% ipython --no-banner

In [1]: import numpy as np

In [2]: np.set_printoptions(suppress=True, linewidth=160)

In [3]: feats = np.loadtxt("a.csv", delimiter=",")

In [4]: print(feats)
[[3. 0. 0.]
 [0. 0. 0.]
 [0. 0. 2.]]

In [5]: left, s, VT = np.linalg.svd(feats)

In [6]: V = VT[:(s > 1e-8).sum()]

In [7]: rng = np.random.default_rng(9)

In [8]: vec = feats[1] + 2 * feats[0] + rng.integers(2) * np.eye(3)[2]

In [9]: print(vec)
[6. 0. 0.]

In [10]: print(np.linalg.matrix_rank(np.vstack([feats, vec])))
2

In [11]: print(V.T @ V)
[[1. 0. 0.]
 [0. 0. 0.]
 [0. 0. 1.]]

In [12]: print(np.diag(V.T @ V))
[1. 0. 1.]

In [13]: w, V = np.linalg.eigh(feats)

In [14]: vec = np.array([0, 0, 1])

In [15]: print(V * np.maximum(w, 0) @ V.T)
[[3. 0. 0.]
 [0. 0. 0.]
 [0. 0. 2.]]

In [16]: def softmax(z):
    ...:     e = np.exp(z - z.max(axis=-1, keepdims=True))
    ...:     return e / e.sum(axis=-1, keepdims=True)
    ...: 

In [17]: print(np.round(softmax(feats[0] + -3), 2))
[0.91 0.05 0.05]

In [18]: print(np.round(softmax(feats[0]), 2))
[0.91 0.05 0.05]

In [19]: att = feats @ feats.T / np.sqrt(3)

In [20]: print(np.round(softmax(att + np.triu(np.full(att.shape, -np.inf), 1)), 2))
[[1.   0.   0.  ]
 [0.5  0.5  0.  ]
 [0.08 0.08 0.83]]

In [21]: print(np.round(softmax(att)[0] @ feats, 2))
[2.97 0.   0.01]

In [22]: m1 = np.array([[-9, 3, -4], [15, -5, 3], [12, -4, -5]])

In [23]: # rows and columns are dependent

In [24]: out = np.array([[8, 5], [7, 6], [1, 7]])

In [25]: print(np.linalg.matrix_rank(np.vstack([m1, out.T])))
3

In [26]: print(np.einsum("ij->j", m1))
[18 -6 -6]

In [27]: out = m1 + rng.integers(-2, 3, (3, 2)) @ rng.integers(-2, 3, (2, 3))

In [28]: print(out)
[[ -3   9   2]
 [ 10 -10  -2]
 [ 15  -1  -2]]

In [29]: print(out - m1)
[[ 6  6  6]
 [-5 -5 -5]
 [ 3  3  3]]

In [30]: print(np.linalg.matrix_rank(out - m1, tol=1e-8))
1
